% python3 -q
>>> import numpy as np
>>> np.set_printoptions(suppress=True, linewidth=140)
>>> f = np.array([2, 1, 2, 1, -2, 0]) + 0.5
>>> arr = np.eye(6) - 2 * np.outer(f, f) / (f @ f)
>>> arr.round(3)
array([[ 0.359, -0.385, -0.641, -0.385,  0.385, -0.128],
       [-0.385,  0.769, -0.385, -0.231,  0.231, -0.077],
       [-0.641, -0.385,  0.359, -0.385,  0.385, -0.128],
       [-0.385, -0.231, -0.385,  0.769,  0.231, -0.077],
       [ 0.385,  0.231,  0.385,  0.231,  0.769,  0.077],
       [-0.128, -0.077, -0.128, -0.077,  0.077,  0.974]])
>>> f = np.array([2, 3, 2, 3, 3, 2])
>>> out = arr + np.outer(f, np.eye(6)[1])
>>> round(np.linalg.det(out) / np.linalg.det(arr), 3), round(float(1 + np.linalg.solve(arr, f)[1]), 3)
(np.float64(1.615), 1.615)
>>> q, Rm = np.linalg.qr(arr)
>>> np.round(q.T @ q, 3) + 0
array([[1., 0., 0., 0., 0., 0.],
       [0., 1., 0., 0., 0., 0.],
       [0., 0., 1., 0., 0., 0.],
       [0., 0., 0., 1., 0., 0.],
       [0., 0., 0., 0., 1., 0.],
       [0., 0., 0., 0., 0., 1.]])
>>> q.shape, Rm.shape
((6, 6), (6, 6))
>>> np.round(np.trace(q @ q.T), 3)
np.float64(6.0)
>>> rng = np.random.default_rng(735)
>>> z = rng.permutation(6)
>>> z
array([0, 2, 1, 5, 4, 3])
>>> out = arr[z][:, z]
>>> np.round(np.diag(out), 3)
array([0.359, 0.359, 0.769, 0.974, 0.769, 0.769])
>>> np.round(np.linalg.det(out), 3), round(float(np.linalg.det(arr[z])), 3)
(np.float64(-1.0), -1.0)
>>> out.round(3)
array([[ 0.359, -0.641, -0.385, -0.128,  0.385, -0.385],
       [-0.641,  0.359, -0.385, -0.128,  0.385, -0.385],
       [-0.385, -0.385,  0.769, -0.077,  0.231, -0.231],
       [-0.128, -0.128, -0.077,  0.974,  0.077, -0.077],
       [ 0.385,  0.385,  0.231,  0.077,  0.769,  0.231],
       [-0.385, -0.385, -0.231, -0.077,  0.231,  0.769]])
>>> np.round(np.sort(np.abs(np.linalg.eigvals(out))), 3)
array([1., 1., 1., 1., 1., 1.])
>>> ev, evecs = np.linalg.eigh(arr)
>>> np.round(np.linalg.svd(arr, compute_uv=False), 3)
array([1., 1., 1., 1., 1., 1.])
>>> np.round(np.linalg.eigvalsh(arr @ arr), 3)
array([1., 1., 1., 1., 1., 1.])
>>> ev.round(3)
array([-1.,  1.,  1.,  1.,  1.,  1.])
>>> np.round(evecs.T @ arr @ evecs, 3) + 0
array([[-1.,  0.,  0.,  0.,  0.,  0.],
       [ 0.,  1.,  0.,  0.,  0.,  0.],
       [ 0.,  0.,  1.,  0.,  0.,  0.],
       [ 0.,  0.,  0.,  1.,  0.,  0.],
       [ 0.,  0.,  0.,  0.,  1.,  0.],
       [ 0.,  0.,  0.,  0.,  0.,  1.]])
>>> np.round(np.linalg.eigvalsh(arr + 3 * np.eye(6)), 3)
array([2., 4., 4., 4., 4., 4.])
>>> (ev > 1e-8).sum(), (ev < -1e-8).sum()
(np.int64(5), np.int64(1))
>>> out = np.array([[3, 3, 1, -1, 0, -3, -1, 3, -1],
...     [1, 2, 3, 2, 1, -1, 0, 2, 1],
...     [-2, 3, -2, 3, 3, -3, -3, -1, 1]])
>>> F = out.T @ out
>>> F
array([[ 14,   5,  10,  -7,  -5,  -4,   3,  13,  -4],
       [  5,  22,   3,  10,  11, -20, -12,  10,   2],
       [ 10,   3,  14,  -1,  -3,   0,   5,  11,   0],
       [ -7,  10,  -1,  14,  11,  -8,  -8,  -2,   6],
       [ -5,  11,  -3,  11,  10, -10,  -9,  -1,   4],
       [ -4, -20,   0,  -8, -10,  19,  12,  -8,  -1],
       [  3, -12,   5,  -8,  -9,  12,  10,   0,  -2],
       [ 13,  10,  11,  -2,  -1,  -8,   0,  14,  -2],
       [ -4,   2,   0,   6,   4,  -1,  -2,  -2,   3]])
>>> out = F + rng.integers(-2, 3, (9, 3)) @ rng.integers(-2, 3, (3, 9))
>>> out
array([[ 10,   9,  10, -11,  -3,  -4,  -1,  17,   0],
       [  7,  23,   3,  11,   9, -18, -12,  10,   4],
       [ 16,  -1,  12,   5, -10,   6,   8,   7,  -2],
       [ -7,  17,   1,  11,  12,  -8, -11,   2,  14],
       [ -7,  11,  -1,   9,  15, -16,  -8,  -1,   2],
       [-12, -19,  -2, -13,  -7,  19,   7,  -4,  -1],
       [ -5, -11,   3, -13,  -6,  12,   5,   4,  -2],
       [ 13,  12,   9,  -2,  -5,  -2,  -3,  16,   2],
       [ -4,   8,   0,   4,   2,   3,  -6,   2,  11]])
>>> out - F
array([[-4,  4,  0, -4,  2,  0, -4,  4,  4],
       [ 2,  1,  0,  1, -2,  2,  0,  0,  2],
       [ 6, -4, -2,  6, -7,  6,  3, -4, -2],
       [ 0,  7,  2, -3,  1,  0, -3,  4,  8],
       [-2,  0,  2, -2,  5, -6,  1,  0, -2],
       [-8,  1, -2, -5,  3,  0, -5,  4,  0],
       [-8,  1, -2, -5,  3,  0, -5,  4,  0],
       [ 0,  2, -2,  0, -4,  6, -3,  2,  4],
       [ 0,  6,  0, -2, -2,  4, -4,  4,  8]])
>>> np.linalg.cond(F) > 100
np.True_
>>> [round(float(x), 3) for x in np.linalg.svd(F, compute_uv=False)[:3]]
[63.794, 43.64, 12.566]
>>> feats = np.load("a.npy")
>>> feats
array([[ 288,  117,   42,   86, -120,   -5, -100, -159,  -38],
       [ 117,  136,   19,  108, -111,   58,  -68, -154,  -58],
       [  42,   19,  209,   36,   44,   -2,   33,  -39,   33],
       [  86,  108,   36,  185,  -45,  103,  -59, -152,  -75],
       [-120, -111,   44,  -45,  175,   -1,  118,   97,   87],
       [  -5,   58,   -2,  103,   -1,  305,  -65, -147,  -49],
       [-100,  -68,   33,  -59,  118,  -65,  173,  141,   40],
       [-159, -154,  -39, -152,   97, -147,  141,  270,   18],
       [ -38,  -58,   33,  -75,   87,  -49,   40,   18,  116]])
>>> np.abs(np.diag(np.linalg.qr(feats)[1])) > 1e-9
array([ True,  True,  True,  True,  True,  True,  True,  True, False])
>>> np.allclose(feats[:-1].T @ np.linalg.lstsq(feats[:-1].T, feats[-1])[0], feats[-1])
True
>>> np.linalg.lstsq(feats[:-1].T, feats[-1])[2]
np.int32(8)
>>> np.round(feats @ np.linalg.pinv(feats) @ feats, 3)
array([[ 288.,  117.,   42.,   86., -120.,   -5., -100., -159.,  -38.],
       [ 117.,  136.,   19.,  108., -111.,   58.,  -68., -154.,  -58.],
       [  42.,   19.,  209.,   36.,   44.,   -2.,   33.,  -39.,   33.],
       [  86.,  108.,   36.,  185.,  -45.,  103.,  -59., -152.,  -75.],
       [-120., -111.,   44.,  -45.,  175.,   -1.,  118.,   97.,   87.],
       [  -5.,   58.,   -2.,  103.,   -1.,  305.,  -65., -147.,  -49.],
       [-100.,  -68.,   33.,  -59.,  118.,  -65.,  173.,  141.,   40.],
       [-159., -154.,  -39., -152.,   97., -147.,  141.,  270.,   18.],
       [ -38.,  -58.,   33.,  -75.,   87.,  -49.,   40.,   18.,  116.]])
>>> round(float(np.trace(np.linalg.pinv(feats) @ feats)), 3)
8.0
>>> np.unique(feats.round(6), axis=0).shape
(9, 9)
>>> out = feats[0, 0] * feats[1:] - np.outer(feats[1:, 0], feats[0])
>>> out
array([[     0,  25479,    558,  21042, -17928,  17289,  -7884, -25749, -12258],
       [     0,    558,  58428,   6756,  17712,   -366,  13704,  -4554,  11100],
       [     0,  21042,   6756,  45884,  -2640,  30094,  -8392, -30102, -18332],
       [     0, -17928,  17712,  -2640,  36000,   -888,  21984,   8856,  20496],
       [     0,  17289,   -366,  30094,   -888,  87815, -19220, -43131, -14302],
       [     0,  -7884,  13704,  -8392,  21984, -19220,  39824,  24708,   7720],
       [     0, -25749,  -4554, -30102,   8856, -43131,  24708,  52479,   -858],
       [     0, -12258,  11100, -18332,  20496, -14302,   7720,   -858,  31964]])
>>> np.flatnonzero(~out.round(6).any(axis=1))
array([], dtype=int64)
>>> blk = np.stack([feats, 2 * feats, feats[::-1]])
>>> np.linalg.matrix_rank(blk)
array([8, 8, 8])
>>> blk.sum(axis=0)
array([[ 826,  293,  159,  183, -273,  -64, -260, -459,    2],
       [ 192,  254,   18,  172, -236,   27,  -63, -192, -156],
       [  26,  -11,  660,   49,  250,  -71,  272,   24,  139],
       [ 253,  382,  106,  658, -136,  614, -242, -603, -274],
       [-480, -444,  176, -180,  700,   -4,  472,  388,  348],
       [  71,  282,   30,  494,  -48, 1018, -254, -593, -222],
       [-258, -185,  308, -141,  398, -197,  552,  384,  153],
       [-360, -326,  -98, -348,  180, -383,  355,  656,   -4],
       [ 174,  -57,  141, -139,  141, -152,   20, -105,  310]])
>>> np.round(np.linalg.norm(blk, axis=(1, 2)), 3)
array([ 975.475, 1950.95 ,  975.475])
>>> (blk @ feats.T).shape
(3, 9, 9)
>>> ev, evecs = np.linalg.eigh(F)
>>> (ev > 1e-8).sum(), (ev < -1e-8).sum()
(np.int64(3), np.int64(0))
>>> round(float(ev.sum()), 3), np.trace(F)
(120.0, np.int64(120))
>>> np.round(evecs @ np.diag(ev) @ evecs.T, 3) + 0
array([[ 14.,   5.,  10.,  -7.,  -5.,  -4.,   3.,  13.,  -4.],
       [  5.,  22.,   3.,  10.,  11., -20., -12.,  10.,   2.],
       [ 10.,   3.,  14.,  -1.,  -3.,   0.,   5.,  11.,   0.],
       [ -7.,  10.,  -1.,  14.,  11.,  -8.,  -8.,  -2.,   6.],
       [ -5.,  11.,  -3.,  11.,  10., -10.,  -9.,  -1.,   4.],
       [ -4., -20.,   0.,  -8., -10.,  19.,  12.,  -8.,  -1.],
       [  3., -12.,   5.,  -8.,  -9.,  12.,  10.,   0.,  -2.],
       [ 13.,  10.,  11.,  -2.,  -1.,  -8.,   0.,  14.,  -2.],
       [ -4.,   2.,   0.,   6.,   4.,  -1.,  -2.,  -2.,   3.]])
>>> np.abs(evecs[:, -1]).round(6).argmax()
np.int64(1)
>>> [round(float(x), 3) for x in np.linalg.svd(feats, compute_uv=False)[:3]]
[844.968, 342.588, 279.273]
>>> np.linalg.matrix_rank(feats, rtol=0.1)
np.int64(6)
>>> np.round(np.linalg.norm(feats, 2) / np.linalg.norm(feats), 3)
np.float64(0.866)
>>> J = np.load("dump.npy")
>>> J
array([[-2, -1,  0,  1,  2,  3,  4],
       [ 5,  6,  7,  8,  9, 10, 11],
       [12, 13, 14, 15, 16, 17, 18],
       [19, 20, 21, 22, 23, 24, 25]])
>>> Uu, sig, vt = np.linalg.svd(J)
>>> np.argmax(sig[:-1] / (sig[1:] + 1e-6)) + 1
np.int64(2)
>>> sig.round(3) + 0
array([74.129,  5.912,  0.   ,  0.   ])
>>> out = Uu[:, :2] @ np.diag(sig[:2]) @ vt[:2]
>>> np.linalg.matrix_rank(J, rtol=0.05)
np.int64(2)
>>> out.round(3) + 0
array([[-2., -1.,  0.,  1.,  2.,  3.,  4.],
       [ 5.,  6.,  7.,  8.,  9., 10., 11.],
       [12., 13., 14., 15., 16., 17., 18.],
       [19., 20., 21., 22., 23., 24., 25.]])
>>> round(np.abs(J - out).max(), 3)
np.float64(0.0)
